$ python -q
>>> import numpy as np
>>> import numpy.linalg as la
>>> np.set_printoptions(precision=1, suppress=True, linewidth=100)
>>> M = np.array([[1.0, 1.0], [0.0, 0.0]])
>>> M
array([[1., 1.],
       [0., 0.]])
>>> la.matrix_power(M, 2)
array([[1., 1.],
       [0., 0.]])
>>> (M - M.T) / 2
array([[ 0. ,  0.5],
       [-0.5,  0. ]])
>>> np.allclose(M, M.T)
False
>>> np.allclose(M @ M.T, M.T @ M)
False
>>> A = np.load("data.npy")
>>> A
array([[ 1. ,  0. ,  0. ,  0. ],
       [ 0. ,  1. , -0.3,  0. ],
       [ 0. ,  0.3,  1. ,  0. ],
       [ 0. ,  0. ,  0. ,  1. ]])
>>> other = A / np.sqrt((A ** 2).mean(axis=1, keepdims=True))
>>> other[0]
array([2., 0., 0., 0.])
>>> np.round(A - A.mean(axis=1, keepdims=True), 1) + 0
array([[ 0.8, -0.2, -0.2, -0.2],
       [-0.2,  0.8, -0.4, -0.2],
       [-0.3,  0. ,  0.7, -0.3],
       [-0.2, -0.2, -0.2,  0.8]])
>>> t = np.radians(15)
>>> Rm = np.eye(4)
>>> Rm[2, 2] = Rm[1, 1] = np.cos(t)
>>> Rm[2, 1], Rm[1, 2] = -np.sin(t), np.sin(t)
>>> Rm
array([[ 1. ,  0. ,  0. ,  0. ],
       [ 0. ,  1. ,  0.3,  0. ],
       [ 0. , -0.3,  1. ,  0. ],
       [ 0. ,  0. ,  0. ,  1. ]])
>>> other = A @ Rm.T
>>> la.svd(A, compute_uv=False), la.svd(other, compute_uv=False)
(array([1., 1., 1., 1.]), array([1., 1., 1., 1.]))
>>> np.abs(other - A).max(axis=0)
array([0. , 0.2, 0.2, 0. ])
>>> np.allclose(A @ A.T, other @ other.T)
True
>>> np.allclose(la.norm(A, axis=1), la.norm(other, axis=1))
True
>>> other
array([[ 1. ,  0. ,  0. ,  0. ],
       [ 0. ,  0.9, -0.5,  0. ],
       [ 0. ,  0.5,  0.9,  0. ],
       [ 0. ,  0. ,  0. ,  1. ]])
>>> K = np.loadtxt("m.csv", delimiter=",")
>>> K
array([[0., 3.],
       [3., 0.]])
>>> vals, vecs = la.eig(K)
>>> np.sort(la.eigvals(K @ K))
array([9., 9.])
>>> np.sort(la.eigvals(K.T))
array([-3.,  3.])
>>> np.sort(la.eigvals(la.inv(K)))
array([-0.3,  0.3])
>>> np.round(K @ vecs[:, 0] - vals[0] * vecs[:, 0], 1) + 0
array([0., 0.])
>>> r0 = np.array([2, 3])
>>> other = K + np.outer(r0, np.eye(2)[1])
>>> round(la.det(other) / la.det(K), 1), round(1 + la.solve(K, r0)[1], 1)
(np.float64(1.7), np.float64(1.7))
>>> feats = np.loadtxt("layer8.csv", delimiter=",")
>>> feats.round(1) + 0
array([[ 0.8, -0.4, -0.1],
       [-0.4,  0.2,  0.1],
       [-0.1,  0.1,  0. ]])
>>> rk = la.matrix_rank(feats)
>>> rk
np.int64(1)
>>> null = la.svd(feats)[2][rk:].T
>>> la.matrix_rank(feats.T @ feats), la.matrix_rank(feats @ feats.T)
(np.int64(1), np.int64(1))
>>> [int(la.matrix_rank(feats[:, :j + 1])) for j in range(3)]
[1, 1, 1]
>>> np.round(feats @ null, 1) + 0
array([[0., 0.],
       [0., 0.],
       [0., 0.]])
>>> null @ null.T
array([[ 0.2,  0.4,  0.1],
       [ 0.4,  0.8, -0.1],
       [ 0.1, -0.1,  1. ]])
>>> null.shape
(3, 2)
>>> np.allclose(feats @ null, 0)
True
>>> left, sig, Vt = la.svd(feats)
>>> sig.round(1) + 0
array([1., 0., 0.])
>>> other = left[:, :1] @ np.diag(sig[:1]) @ Vt[:1]
>>> round(la.norm(feats - other) / la.norm(feats), 1)
np.float64(0.0)
>>> la.matrix_rank(other)
np.int64(1)
>>> other = np.array([[-1, -1], [2, 0], [1, -4]])
>>> basis = np.array([[2, 2, 2, 3], [-3, 1, 3, 1]])
>>> E = other @ basis
>>> E
array([[  1,  -3,  -5,  -4],
       [  4,   4,   4,   6],
       [ 14,  -2, -10,  -1]])
>>> left, sig, Vt = la.svd(E)
>>> sig.round(1) + 0
array([17.9, 10.7,  0. ])
>>> other = left[:, :2] @ np.diag(sig[:2]) @ Vt[:2]
>>> other
array([[  1.,  -3.,  -5.,  -4.],
       [  4.,   4.,   4.,   6.],
       [ 14.,  -2., -10.,  -1.]])
>>> la.matrix_rank(E, rtol=0.05)
np.int64(2)
>>> G = M.T @ M
>>> la.matrix_rank(G)
np.int64(1)
>>> np.trace(G), (M ** 2).sum()
(np.float64(2.0), np.float64(2.0))
>>> (M @ M.T).shape
(2, 2)
>>> la.cond(E) > 100
np.True_
>>> np.argsort(-la.norm(E, axis=0).round(6), kind="stable")[:3]
array([0, 2, 3])
>>> other = np.array([[-2, 0, 2], [2, -1, 0], [1, 0, 2]])
>>> other[-1] = other[0]
>>> F = other + 0.3 * np.eye(3)
>>> F
array([[-1.7,  0. ,  2. ],
       [ 2. , -0.7,  0. ],
       [-2. ,  0. ,  2.3]])
>>> round(float(np.einsum("ij,ji->", F, F)), 1)
0.7
>>> np.kron(np.eye(2, dtype=int), F)
array([[-1.7,  0. ,  2. , -0. ,  0. ,  0. ],
       [ 2. , -0.7,  0. ,  0. , -0. ,  0. ],
       [-2. ,  0. ,  2.3, -0. ,  0. ,  0. ],
       [-0. ,  0. ,  0. , -1.7,  0. ,  2. ],
       [ 0. , -0. ,  0. ,  2. , -0.7,  0. ],
       [-0. ,  0. ,  0. , -2. ,  0. ,  2.3]])
>>> np.round(la.det(F[::-1]), 1)
np.float64(0.1)
>>> np.round(np.einsum("ii->", F), 1)
np.float64(-0.1)
>>> np.round(la.det(F.T), 1)
np.float64(-0.1)
>>> np.round(la.eigvals(F).sum().real, 1)
np.float64(-0.1)
>>> la.eigvals(F)
array([-0.7+0.j,  0.3+0.j,  0.3-0.j])
>>> r0 = np.array([-2, -2, -1])
>>> other = F + np.outer(r0, np.eye(3)[0])
>>> la.matrix_rank(other - F)
np.int64(1)
